>>> import numpy as np
>>> np.set_printoptions(precision=2, suppress=True, linewidth=160, floatmode="fixed")
>>> def rnd(a):
...     return np.round(a, 2) + 0
... 
>>> A = np.array([[-1, 0, 1], [2, 3, 4], [5, 6, 7]])
>>> np.linalg.matrix_rank(A, rtol=0.1)
np.int64(2)
>>> np.linalg.cond(A) > 100
np.True_
>>> Uu, sig, vt = np.linalg.svd(A)
>>> evecs = vt[:(sig > 1e-8).sum()]
>>> rng = np.random.default_rng(17)
>>> x = A[0] + 4 * A[1] + rng.integers(2) * np.eye(3)[0]
>>> x
array([ 8.00, 12.00, 17.00])
>>> rnd(np.diag(evecs.T @ evecs))
array([0.83, 0.33, 0.83])
>>> np.linalg.matrix_rank(np.vstack([A, x]))
np.int64(3)
>>> np.allclose(evecs.T @ evecs @ x, x)
False
>>> rnd(np.trace(np.linalg.pinv(A) @ A))
np.float64(2.0)
>>> np.linalg.lstsq(A[:-1].T, A[-1])[2]
np.int32(2)
>>> rnd(A @ np.linalg.pinv(A) @ A)
array([[-1.00,  0.00,  1.00],
       [ 2.00,  3.00,  4.00],
       [ 5.00,  6.00,  7.00]])
>>> B = A + rng.integers(-2, 3, (3, 2)) @ rng.integers(-2, 3, (2, 3))
>>> B
array([[-3, -2, -5],
       [ 4,  7,  6],
       [ 5,  5,  9]])
>>> np.linalg.matrix_rank(B - A, tol=1e-8)
np.int64(2)
>>> B - A
array([[-2, -2, -6],
       [ 2,  4,  2],
       [ 0, -1,  2]])
>>> T = np.stack([B, 2 * B, B[::-1]])
>>> (T @ B.T).shape
(3, 3, 3)
>>> np.linalg.matrix_rank(T)
array([3, 3, 3])
>>> np.linalg.matrix_rank(T.reshape(3, -1))
np.int64(2)
>>> T.sum(axis=0)
array([[-4, -1, -6],
       [16, 28, 24],
       [12, 13, 22]])
>>> np.einsum("bij,cij->bc", T, T)
array([[ 270,  540,  -39],
       [ 540, 1080,  -78],
       [ -39,  -78,  270]])
